In [1]: import numpy as np

In [2]: import numpy.linalg as la

In [3]: np.set_printoptions(precision=3, suppress=True, linewidth=200)

In [4]: def tidy(a):
   ...:     return np.round(a, 3) + 0
   ...: 

In [5]: X = np.loadtxt("x.csv", delimiter=",")

In [6]: X
Out[6]: 
array([[ 2.6  , -2.713, -2.727, -0.038, -2.689],
       [-0.268,  0.137,  0.255, -0.001,  0.022],
       [-0.121,  0.072, -0.127, -0.079,  0.022],
       [-1.495,  1.351,  1.403,  0.064,  1.295],
       [ 0.438, -0.333, -0.398, -0.011, -0.519],
       [ 0.082, -0.101,  0.021, -0.022, -0.106],
       [-1.635,  1.869,  1.686,  0.068,  1.529],
       [-3.684,  3.715,  3.801,  0.077,  3.594],
       [ 0.168, -0.11 , -0.033, -0.099, -0.273],
       [ 0.7  , -0.715, -0.721,  0.067, -0.839],
       [ 4.2  , -4.425, -4.386, -0.148, -4.372],
       [-3.741,  3.821,  3.832,  0.16 ,  3.869],
       [-1.062,  1.175,  0.894,  0.056,  1.143]])

In [7]: hat = X @ la.solve(X.T @ X, X.T)

In [8]: tidy(hat @ X[:, 2])
Out[8]: array([-2.727,  0.255, -0.127,  1.403, -0.398,  0.021,  1.686,  3.801, -0.033, -0.721, -4.386,  3.832,  0.894])

In [9]: print(np.allclose(hat @ hat, hat))
True

In [10]: f = np.array([-1, 0, 1, 1, 2, 3, 2, 0, 0]) + 0.5

In [11]: m1 = np.eye(9) - 2 * np.outer(f, f) / (f @ f)

In [12]: tidy(m1)
Out[12]: 
array([[ 0.983,  0.017,  0.05 ,  0.05 ,  0.083,  0.116,  0.083,  0.017,  0.017],
       [ 0.017,  0.983, -0.05 , -0.05 , -0.083, -0.116, -0.083, -0.017, -0.017],
       [ 0.05 , -0.05 ,  0.851, -0.149, -0.248, -0.347, -0.248, -0.05 , -0.05 ],
       [ 0.05 , -0.05 , -0.149,  0.851, -0.248, -0.347, -0.248, -0.05 , -0.05 ],
       [ 0.083, -0.083, -0.248, -0.248,  0.587, -0.579, -0.413, -0.083, -0.083],
       [ 0.116, -0.116, -0.347, -0.347, -0.579,  0.19 , -0.579, -0.116, -0.116],
       [ 0.083, -0.083, -0.248, -0.248, -0.413, -0.579,  0.587, -0.083, -0.083],
       [ 0.017, -0.017, -0.05 , -0.05 , -0.083, -0.116, -0.083,  0.983, -0.017],
       [ 0.017, -0.017, -0.05 , -0.05 , -0.083, -0.116, -0.083, -0.017,  0.983]])

In [13]: # symmetric

In [14]: rng = np.random.default_rng(83133)

In [15]: lab = rng.permutation(9)

In [16]: M2 = m1[:, lab] * rng.choice([-1, 1], 9)

In [17]: tidy(M2)
Out[17]: 
array([[-0.05 ,  0.017, -0.017,  0.05 , -0.116, -0.083,  0.083,  0.983,  0.017],
       [ 0.05 , -0.017,  0.017, -0.05 ,  0.116,  0.083, -0.083,  0.017,  0.983],
       [ 0.149, -0.05 ,  0.05 ,  0.851,  0.347,  0.248, -0.248,  0.05 , -0.05 ],
       [-0.851, -0.05 ,  0.05 , -0.149,  0.347,  0.248, -0.248,  0.05 , -0.05 ],
       [ 0.248, -0.083,  0.083, -0.248,  0.579,  0.413,  0.587,  0.083, -0.083],
       [ 0.347, -0.116,  0.116, -0.347, -0.19 ,  0.579, -0.579,  0.116, -0.116],
       [ 0.248, -0.083,  0.083, -0.248,  0.579, -0.587, -0.413,  0.083, -0.083],
       [ 0.05 , -0.017, -0.983, -0.05 ,  0.116,  0.083, -0.083,  0.017, -0.017],
       [ 0.05 ,  0.983,  0.017, -0.05 ,  0.116,  0.083, -0.083,  0.017, -0.017]])

In [18]: Uu, _, Vh = la.svd(m1.T @ M2)

In [19]: print(tidy(Uu @ Vh))
[[ 0.  0.  0.  0.  0.  0.  0.  1.  0.]
 [ 0.  0.  0.  0.  0.  0.  0.  0.  1.]
 [ 0.  0.  0.  1.  0.  0.  0.  0.  0.]
 [-1.  0.  0.  0.  0.  0.  0.  0.  0.]
 [ 0.  0.  0.  0.  0.  0.  1.  0.  0.]
 [ 0.  0.  0.  0. -1.  0.  0.  0.  0.]
 [ 0.  0.  0.  0.  0. -1.  0.  0.  0.]
 [ 0.  0. -1.  0.  0.  0.  0.  0.  0.]
 [ 0.  1.  0.  0.  0.  0.  0.  0.  0.]]
